In [1]: import numpy as np

In [2]: from numpy import linalg as LA

In [3]: np.set_printoptions(precision=2, suppress=True, linewidth=160)

In [4]: K = np.load("out5.npy")

In [5]: K
Out[5]: 
array([[ 0.96,  0.14,  0.07, -0.11, -0.01],
       [ 0.14,  0.1 ,  0.17,  0.2 , -0.02],
       [ 0.07,  0.17,  0.32,  0.43, -0.04],
       [-0.11,  0.2 ,  0.43,  0.61, -0.05],
       [-0.01, -0.02, -0.04, -0.05,  0.01]])

In [6]: # applying it twice changes nothing

In [7]: np.round(np.poly(K), 2) + 0
Out[7]: array([ 1., -2.,  1.,  0.,  0.,  0.])

In [8]: round(float(LA.eigvals(K).sum().real), 2)
Out[8]: 2.0

In [9]: np.round(LA.det(K.T), 2)
Out[9]: np.float64(0.0)

In [10]: np.round(LA.eigvals(K), 2) + 0
Out[10]: array([0., 1., 1., 0., 0.])

In [11]: round(np.einsum("ij,ji->", K, K), 2)
Out[11]: np.float64(2.0)

In [12]: x0 = np.array([0, 2, 0, 1, 1])

In [13]: K @ K @ x0
Out[13]: array([ 0.17,  0.38,  0.72,  0.96, -0.09])

In [14]: K @ x0
Out[14]: array([ 0.17,  0.38,  0.72,  0.96, -0.09])

In [15]: (x0 - K @ x0) @ (K @ x0)
Out[15]: np.float64(0.0)

In [16]: arr = np.loadtxt("case7.csv", delimiter=",")

In [17]: arr
Out[17]: 
array([[-0.9 , -0.2 ,  0.4 , -0.7 , -0.2 ],
       [ 1.01,  0.05,  1.89, -1.21,  1.04],
       [ 1.1 , -0.1 ,  1.7 , -1.1 ,  1.2 ]])

In [18]: round(LA.norm(arr) ** 2 / LA.norm(arr, 2) ** 2, 2)
Out[18]: np.float64(1.11)

In [19]: np.round(LA.norm(arr, 2), 2)
Out[19]: np.float64(3.72)

In [20]: round(float(LA.norm(arr, 1)), 2), round(LA.norm(arr, np.inf), 2)
Out[20]: (3.99, np.float64(5.2))

In [21]: LA.norm(arr, axis=0)
Out[21]: array([1.74, 0.23, 2.57, 1.78, 1.6 ])

In [22]: x0 = np.array([0, -4, 2, -4, -5])

In [23]: h1 = np.maximum(arr @ x0, 0)

In [24]: np.tanh(arr @ x0)
Out[24]: array([1.  , 1.  , 0.98])

In [25]: G = arr.T @ arr

In [26]: np.diag(G)
Out[26]: array([3.04, 0.05, 6.62, 3.16, 2.56])

In [27]: evals, vecs = LA.eigh(K)

In [28]: LA.eigvalsh(K + 4 * np.eye(5))
Out[28]: array([4., 4., 4., 5., 5.])

In [29]: np.round(LA.svd(K, compute_uv=False), 2) + 0
Out[29]: array([1., 1., 0., 0., 0.])

In [30]: r0 = np.array([3, 0, 2]) + 0.5

In [31]: F = np.outer(r0, r0) / (r0 @ r0)

In [32]: F
Out[32]: 
array([[0.65, 0.09, 0.47],
       [0.09, 0.01, 0.07],
       [0.47, 0.07, 0.33]])

In [33]: # a projection of rank 1

In [34]: [round(float(x), 2) for x in LA.svd(F, compute_uv=False)[:3]]
Out[34]: [1.0, 0.0, 0.0]

In [35]: LA.matrix_rank(F, rtol=0.1)
Out[35]: np.int64(1)

In [36]: th = np.radians(30)

In [37]: Rm = np.eye(3)

In [38]: Rm[2, 2] = Rm[1, 1] = np.cos(th)

In [39]: Rm[2, 1], Rm[1, 2] = -np.sin(th), np.sin(th)

In [40]: Rm
Out[40]: 
array([[ 1.  ,  0.  ,  0.  ],
       [ 0.  ,  0.87,  0.5 ],
       [ 0.  , -0.5 ,  0.87]])

In [41]: M2 = F @ Rm.T

In [42]: np.abs(M2 - F).max(axis=0)
Out[42]: array([0.  , 0.22, 0.11])

In [43]: round(float(LA.det(Rm)), 2), round(float(np.trace(Rm)), 2)
Out[43]: (1.0, 2.73)

In [44]: M2
Out[44]: 
array([[0.65, 0.31, 0.36],
       [0.09, 0.04, 0.05],
       [0.47, 0.22, 0.26]])

In [45]: np.allclose(F @ F.T, M2 @ M2.T)
Out[45]: True

In [46]: np.allclose(LA.norm(F, axis=1), LA.norm(M2, axis=1))
Out[46]: True
